>>> import numpy as np
>>> np.set_printoptions(precision=1, suppress=True, linewidth=100, sign=" ")
>>> def rd(a):
...     return np.round(a, 1) + 0
... 
>>> M = np.load("mat.npy")
>>> M
array([[ 8,  0,  0,  0],
       [ 0,  7,  3,  2],
       [ 0, -5, -1,  9],
       [ 0,  7, -5, -1]])
>>> # splits into 2 blocks
>>> M2 = np.array([[1, 6, -4], [-7, -8, -4], [5, -6, 3], [-3, 1, -9]])
>>> M @ M2
array([[  8,  48, -32],
       [-40, -72, -37],
       [  3,  55, -64],
       [-71, -27, -34]])
>>> np.linalg.matrix_rank(np.vstack([M, M2.T]))
np.int64(4)
>>> M2.T @ M.T
array([[  8, -40,   3, -71],
       [ 48, -72,  55, -27],
       [-32, -37, -64, -34]])
>>> np.einsum("ik,kj->ij", M, M2)
array([[  8,  48, -32],
       [-40, -72, -37],
       [  3,  55, -64],
       [-71, -27, -34]])
>>> np.einsum("ij->j", M)
array([ 8,  9, -3, 10])
>>> np.einsum("ij,ij->i", M, M)
array([  64,   62,  107,   75])
>>> rd(np.linalg.norm(M, axis=0))
array([  8. ,  11.1,   5.9,   9.3])
>>> rd(np.linalg.norm(M[3] - M[2]))
np.float64(16.1)
>>> np.linalg.norm(M, axis=1).argmax()
np.int64(2)
>>> rd(np.linalg.norm(M) ** 2 / np.linalg.norm(M, 2) ** 2)
np.float64(2.1)
>>> rd(np.linalg.norm(M, 1)), rd(np.linalg.norm(M, np.inf))
(np.float64(19.0), np.float64(15.0))
>>> rd(np.linalg.norm(M, "nuc"))
np.float64(33.9)
>>> np.allclose(M @ M.T, M.T @ M)
False
>>> np.trace(M)
np.int64(13)
>>> rd(np.abs(np.linalg.eigvals(M)).max())
np.float64(8.7)
>>> np.linalg.matrix_power(M, 2)
array([[ 64,   0,   0,   0],
       [  0,  48,   8,  39],
       [  0,  33, -59, -28],
       [  0,  67,  31, -30]])
>>> m1 = np.loadtxt("a.csv", delimiter=",")
>>> m1
array([[10.9, -5.8, 16.3, 14. ,  9.4],
       [10.5, -6.8, 14.9, 15.2,  9.6],
       [ 9.9, -5.2, 15.6, 14.5,  9.9],
       [ 9.8, -5.2, 15.1, 14.3, 10. ],
       [ 9.7, -2.8, 16.3, 16.3, 11. ],
       [11.2, -5.5, 14.3, 13.6, 10.4],
       [11.4, -4.3, 14.6, 14.7,  9.3],
       [11.1, -5.4, 12.8, 15.8,  9.4],
       [10.8, -5.5, 15.9, 15.2, 11. ],
       [ 9.9, -6. , 15. , 17.1, 10.1],
       [10.5, -5.7, 15. , 14.8, 10.7],
       [10.9, -3.8, 16.1, 14.3, 10.3],
       [ 9.7, -4.1, 15.1, 14.6,  9.3],
       [12.4, -5. , 14.5, 16.4, 10.4],
       [ 9.2, -3.8, 14.2, 15.4, 11.3],
       [10.8, -4.1, 15.9, 15.9, 10.5],
       [10.9, -2.3, 14.2, 15.9, 10.2],
       [ 8.3, -3.3, 14.7, 15.1, 10.2],
       [10.9, -6.1, 15.2, 14.6, 11. ],
       [12.2, -5.5, 17.3, 14.5,  9.4],
       [10.9, -4.4, 16.1, 14.1, 11. ],
       [11.1, -4. , 14.1, 15. ,  9.7],
       [10.2, -4.9, 15.2, 15.1, 10.5],
       [ 9.6, -6.7, 15.5, 13.2, 12.1],
       [ 8.8, -3.3, 14.1, 14.5, 10.9],
       [11.3, -5.9, 16.2, 14.4,  9.5],
       [ 9.7, -4.9, 14.1, 15.3, 11. ],
       [ 9.7, -5.3, 15.4, 15.3,  9.6],
       [11.6, -4.7, 14.6, 13. , 10. ]])
>>> Xc = m1 - m1.mean(axis=0)
>>> evecs = np.linalg.svd(Xc)[2][:1]
>>> M2 = Xc - Xc @ evecs.T @ evecs
>>> rd((Xc @ evecs.T).std(axis=0))
array([ 1.2])
>>> rd(np.linalg.norm(M2) / np.linalg.norm(Xc))
np.float64(0.8)
>>> M2 = np.c_[m1[:, :2] @ np.array([[3, 0], [-1, 4]]), np.array([3, 2, 2, 2, 2, 3, 1, 2, 1, 3, 1, 3, 1, 3, 0, 3, 1, 1, 0, 1, 1, 1, 3, 3, 1, 2, 3, 3, 2])]
>>> rd(M2)
array([[ 38.5, -23.2,   3. ],
       [ 38.3, -27.2,   2. ],
       [ 34.9, -20.8,   2. ],
       [ 34.6, -20.8,   2. ],
       [ 31.9, -11.2,   2. ],
       [ 39.1, -22. ,   3. ],
       [ 38.5, -17.2,   1. ],
       [ 38.7, -21.6,   2. ],
       [ 37.9, -22. ,   1. ],
       [ 35.7, -24. ,   3. ],
       [ 37.2, -22.8,   1. ],
       [ 36.5, -15.2,   3. ],
       [ 33.2, -16.4,   1. ],
       [ 42.2, -20. ,   3. ],
       [ 31.4, -15.2,   0. ],
       [ 36.5, -16.4,   3. ],
       [ 35. ,  -9.2,   1. ],
       [ 28.2, -13.2,   1. ],
       [ 38.8, -24.4,   0. ],
       [ 42.1, -22. ,   1. ],
       [ 37.1, -17.6,   1. ],
       [ 37.3, -16. ,   1. ],
       [ 35.5, -19.6,   3. ],
       [ 35.5, -26.8,   3. ],
       [ 29.7, -13.2,   1. ],
       [ 39.8, -23.6,   2. ],
       [ 34. , -19.6,   3. ],
       [ 34.4, -21.2,   3. ],
       [ 39.5, -18.8,   2. ]])
>>> np.linalg.matrix_rank(np.c_[m1, M2])
np.int64(6)
>>> np.linalg.matrix_rank(M2)
np.int64(3)
>>> rd(np.linalg.norm(np.linalg.qr(m1)[0].T @ M2, axis=0) ** 2 / ((M2 ** 2).sum(axis=0) + 1e-12))
array([ 1. ,  1. ,  0.8])
